% python3 -q
>>> import numpy as np
>>> import numpy.linalg as la
>>> np.set_printoptions(suppress=True, linewidth=100)
>>> def rd(a):
...     return np.round(a, 3) + 0
... 
>>> M = np.loadtxt("arr.csv", delimiter=",")
>>> rd(M)
array([[0.333, 0.   , 0.   , 0.333, 0.   , 0.   , 0.333, 0.   ],
       [0.25 , 0.25 , 0.   , 0.   , 0.25 , 0.   , 0.25 , 0.   ],
       [0.167, 0.   , 0.333, 0.   , 0.167, 0.167, 0.   , 0.167],
       [0.   , 0.   , 0.   , 0.5  , 0.5  , 0.   , 0.   , 0.   ],
       [0.   , 0.   , 0.   , 0.   , 0.667, 0.   , 0.   , 0.333],
       [0.   , 0.   , 0.333, 0.333, 0.   , 0.333, 0.   , 0.   ],
       [0.   , 0.   , 0.   , 0.   , 0.   , 0.   , 1.   , 0.   ],
       [0.25 , 0.   , 0.   , 0.   , 0.   , 0.   , 0.25 , 0.5  ]])
>>> def softmax(z):
...     e = np.exp(z - z.max(axis=-1, keepdims=True))
...     return e / e.sum(axis=-1, keepdims=True)
... 
>>> rd(softmax(M[4]))
array([0.107, 0.107, 0.107, 0.107, 0.208, 0.107, 0.107, 0.149])
>>> rd(softmax(10 * M[4]))
array([0.001, 0.001, 0.001, 0.001, 0.958, 0.001, 0.001, 0.034])
>>> rd(softmax(M).sum(axis=1))
array([1., 1., 1., 1., 1., 1., 1., 1.])
>>> att = M @ M.T / np.sqrt(8)
>>> softmax(att).round(6).argmax(axis=1)
array([0, 1, 2, 3, 4, 5, 6, 7])
>>> rd(M.ravel(order="F"))
array([0.333, 0.25 , 0.167, 0.   , 0.   , 0.   , 0.   , 0.25 , 0.   , 0.25 , 0.   , 0.   , 0.   ,
       0.   , 0.   , 0.   , 0.   , 0.   , 0.333, 0.   , 0.   , 0.333, 0.   , 0.   , 0.333, 0.   ,
       0.   , 0.5  , 0.   , 0.333, 0.   , 0.   , 0.   , 0.25 , 0.167, 0.5  , 0.667, 0.   , 0.   ,
       0.   , 0.   , 0.   , 0.167, 0.   , 0.   , 0.333, 0.   , 0.   , 0.333, 0.25 , 0.   , 0.   ,
       0.   , 0.   , 1.   , 0.25 , 0.   , 0.   , 0.167, 0.   , 0.333, 0.   , 0.   , 0.5  ])
>>> rd(M.reshape(2, -1))
array([[0.333, 0.   , 0.   , 0.333, 0.   , 0.   , 0.333, 0.   , 0.25 , 0.25 , 0.   , 0.   , 0.25 ,
        0.   , 0.25 , 0.   , 0.167, 0.   , 0.333, 0.   , 0.167, 0.167, 0.   , 0.167, 0.   , 0.   ,
        0.   , 0.5  , 0.5  , 0.   , 0.   , 0.   ],
       [0.   , 0.   , 0.   , 0.   , 0.667, 0.   , 0.   , 0.333, 0.   , 0.   , 0.333, 0.333, 0.   ,
        0.333, 0.   , 0.   , 0.   , 0.   , 0.   , 0.   , 0.   , 0.   , 1.   , 0.   , 0.25 , 0.   ,
        0.   , 0.   , 0.   , 0.   , 0.25 , 0.5  ]])
>>> t3 = M.reshape(8, 2, -1)
>>> rd(t3[:, 0])
array([[0.333, 0.   , 0.   , 0.333],
       [0.25 , 0.25 , 0.   , 0.   ],
       [0.167, 0.   , 0.333, 0.   ],
       [0.   , 0.   , 0.   , 0.5  ],
       [0.   , 0.   , 0.   , 0.   ],
       [0.   , 0.   , 0.333, 0.333],
       [0.   , 0.   , 0.   , 0.   ],
       [0.25 , 0.   , 0.   , 0.   ]])
>>> t3.shape
(8, 2, 4)
>>> np.einsum("ihd,jhd->hij", t3, t3).shape
(2, 8, 8)
